In [1]: import numpy as np

In [2]: np.set_printoptions(precision=2, suppress=True, linewidth=160)

In [3]: def tidy(a):
   ...:     return np.round(a, 2) + 0
   ...: 

In [4]: M = np.array([[0, -1, -5, 2, -7, 0, -3, -5, 6],
   ...:     [0, 8, -8, 1, -3, -21, -5, 9, -11],
   ...:     [-10, -4, -3, -9, -5, -7, -10, 0, -7],
   ...:     [-7, -10, 5, -1, 3, 19, -2, -2, 9],
   ...:     [-13, -2, -11, -17, -17, -25, -18, -6, -15],
   ...:     [12, 8, 9, 6, 14, 2, 15, 7, -4],
   ...:     [-7, 0, -4, -15, -9, -19, -9, -5, -15]])

In [5]: # rank 4

In [6]: M[6] @ M[5]
Out[6]: np.int64(-484)

In [7]: tidy(np.linalg.norm(M) ** 2 / np.linalg.norm(M, 2) ** 2)
Out[7]: np.float64(1.38)

In [8]: tidy(np.linalg.norm(M, "nuc"))
Out[8]: np.float64(128.51)

In [9]: np.linalg.norm(M, axis=1).argmax()
Out[9]: np.int64(4)

In [10]: tidy(np.linalg.norm(M, axis=0))
Out[10]: array([22.61, 15.78, 18.47, 25.24, 25.65, 42.91, 27.71, 14.83, 27.44])

In [11]: def softmax(z):
    ...:     e = np.exp(z - z.max(axis=-1, keepdims=True))
    ...:     return e / e.sum(axis=-1, keepdims=True)
    ...: 

In [12]: tidy(softmax(10 * M[3]))
Out[12]: array([0., 0., 0., 0., 0., 1., 0., 0., 0.])

In [13]: tidy(softmax(M[3]))
Out[13]: array([0., 0., 0., 0., 0., 1., 0., 0., 0.])

In [14]: tidy(softmax(M[3] + 2))
Out[14]: array([0., 0., 0., 0., 0., 1., 0., 0., 0.])

In [15]: att = M @ M.T / np.sqrt(9)

In [16]: softmax(att).round(6).argmax(axis=1)
Out[16]: array([0, 4, 4, 3, 4, 5, 4])

In [17]: tidy(softmax(att))
Out[17]: 
array([[0.99, 0.  , 0.  , 0.  , 0.01, 0.  , 0.  ],
       [0.  , 0.  , 0.  , 0.  , 1.  , 0.  , 0.  ],
       [0.  , 0.  , 0.  , 0.  , 1.  , 0.  , 0.  ],
       [0.  , 0.  , 0.  , 1.  , 0.  , 0.  , 0.  ],
       [0.  , 0.  , 0.  , 0.  , 1.  , 0.  , 0.  ],
       [0.  , 0.  , 0.  , 0.  , 0.  , 1.  , 0.  ],
       [0.  , 0.  , 0.  , 0.  , 1.  , 0.  , 0.  ]])

In [18]: tidy(softmax(att + np.triu(np.full(att.shape, -np.inf), 1)))
Out[18]: 
array([[1., 0., 0., 0., 0., 0., 0.],
       [0., 1., 0., 0., 0., 0., 0.],
       [0., 0., 1., 0., 0., 0., 0.],
       [0., 0., 0., 1., 0., 0., 0.],
       [0., 0., 0., 0., 1., 0., 0.],
       [0., 0., 0., 0., 0., 1., 0.],
       [0., 0., 0., 0., 1., 0., 0.]])
